$ python3 -q
>>> import numpy as np
>>> np.set_printoptions(precision=2, suppress=True, linewidth=100)
>>> tidy = lambda a: np.round(a, 2) + 0
>>> feats = np.loadtxt("a.csv", delimiter=",")
>>> tidy(feats)
array([[ 1.  ,  0.  ,  0.  ,  0.  ,  0.  ,  0.  ,  0.  ,  0.  ,  0.  ,  0.  ,  0.  ],
       [ 0.  ,  1.  ,  0.  ,  0.  ,  0.  ,  0.  ,  0.  ,  0.  ,  0.  ,  0.  ,  0.  ],
       [ 0.  ,  0.  ,  0.42,  0.  ,  0.  , -0.91,  0.  ,  0.  ,  0.  ,  0.  ,  0.  ],
       [ 0.  ,  0.  ,  0.  ,  1.  ,  0.  ,  0.  ,  0.  ,  0.  ,  0.  ,  0.  ,  0.  ],
       [ 0.  ,  0.  ,  0.  ,  0.  ,  1.  ,  0.  ,  0.  ,  0.  ,  0.  ,  0.  ,  0.  ],
       [ 0.  ,  0.  ,  0.91,  0.  ,  0.  ,  0.42,  0.  ,  0.  ,  0.  ,  0.  ,  0.  ],
       [ 0.  ,  0.  ,  0.  ,  0.  ,  0.  ,  0.  ,  1.  ,  0.  ,  0.  ,  0.  ,  0.  ],
       [ 0.  ,  0.  ,  0.  ,  0.  ,  0.  ,  0.  ,  0.  ,  1.  ,  0.  ,  0.  ,  0.  ],
       [ 0.  ,  0.  ,  0.  ,  0.  ,  0.  ,  0.  ,  0.  ,  0.  ,  1.  ,  0.  ,  0.  ],
       [ 0.  ,  0.  ,  0.  ,  0.  ,  0.  ,  0.  ,  0.  ,  0.  ,  0.  ,  1.  ,  0.  ],
       [ 0.  ,  0.  ,  0.  ,  0.  ,  0.  ,  0.  ,  0.  ,  0.  ,  0.  ,  0.  ,  1.  ]])
>>> tidy(np.linalg.det(feats))
np.float64(1.0)
>>> (feats != 0).astype(int)
array([[1, 0, 0, 0, 0, 0, 0, 0, 0, 0, 0],
       [0, 1, 0, 0, 0, 0, 0, 0, 0, 0, 0],
       [0, 0, 1, 0, 0, 1, 0, 0, 0, 0, 0],
       [0, 0, 0, 1, 0, 0, 0, 0, 0, 0, 0],
       [0, 0, 0, 0, 1, 0, 0, 0, 0, 0, 0],
       [0, 0, 1, 0, 0, 1, 0, 0, 0, 0, 0],
       [0, 0, 0, 0, 0, 0, 1, 0, 0, 0, 0],
       [0, 0, 0, 0, 0, 0, 0, 1, 0, 0, 0],
       [0, 0, 0, 0, 0, 0, 0, 0, 1, 0, 0],
       [0, 0, 0, 0, 0, 0, 0, 0, 0, 1, 0],
       [0, 0, 0, 0, 0, 0, 0, 0, 0, 0, 1]])
>>> tidy(np.sort(np.linalg.eigvals(feats).real))
array([0.42, 0.42, 1.  , 1.  , 1.  , 1.  , 1.  , 1.  , 1.  , 1.  , 1.  ])
>>> rng = np.random.default_rng(2323)
>>> Y = feats + rng.integers(-2, 3, (11, 1)) @ rng.integers(-2, 3, (1, 11))
>>> tidy(Y)
array([[-1.  ,  1.  ,  0.  ,  2.  ,  1.  ,  2.  , -2.  ,  1.  , -2.  , -1.  ,  1.  ],
       [-4.  ,  3.  ,  0.  ,  4.  ,  2.  ,  4.  , -4.  ,  2.  , -4.  , -2.  ,  2.  ],
       [ 4.  , -2.  ,  0.42, -4.  , -2.  , -4.91,  4.  , -2.  ,  4.  ,  2.  , -2.  ],
       [-2.  ,  1.  ,  0.  ,  3.  ,  1.  ,  2.  , -2.  ,  1.  , -2.  , -1.  ,  1.  ],
       [ 4.  , -2.  ,  0.  , -4.  , -1.  , -4.  ,  4.  , -2.  ,  4.  ,  2.  , -2.  ],
       [-4.  ,  2.  ,  0.91,  4.  ,  2.  ,  4.42, -4.  ,  2.  , -4.  , -2.  ,  2.  ],
       [-2.  ,  1.  ,  0.  ,  2.  ,  1.  ,  2.  , -1.  ,  1.  , -2.  , -1.  ,  1.  ],
       [ 0.  ,  0.  ,  0.  ,  0.  ,  0.  ,  0.  ,  0.  ,  1.  ,  0.  ,  0.  ,  0.  ],
       [ 0.  ,  0.  ,  0.  ,  0.  ,  0.  ,  0.  ,  0.  ,  0.  ,  1.  ,  0.  ,  0.  ],
       [ 2.  , -1.  ,  0.  , -2.  , -1.  , -2.  ,  2.  , -1.  ,  2.  ,  2.  , -1.  ],
       [-4.  ,  2.  ,  0.  ,  4.  ,  2.  ,  4.  , -4.  ,  2.  , -4.  , -2.  ,  3.  ]])
>>> tidy(np.linalg.svd(Y - feats, compute_uv=False))
array([24.49,  0.  ,  0.  ,  0.  ,  0.  ,  0.  ,  0.  ,  0.  ,  0.  ,  0.  ,  0.  ])
>>> np.abs(Y - feats).sum(axis=1)
array([15., 30., 30., 15., 30., 30., 15.,  0.,  0., 15., 30.])
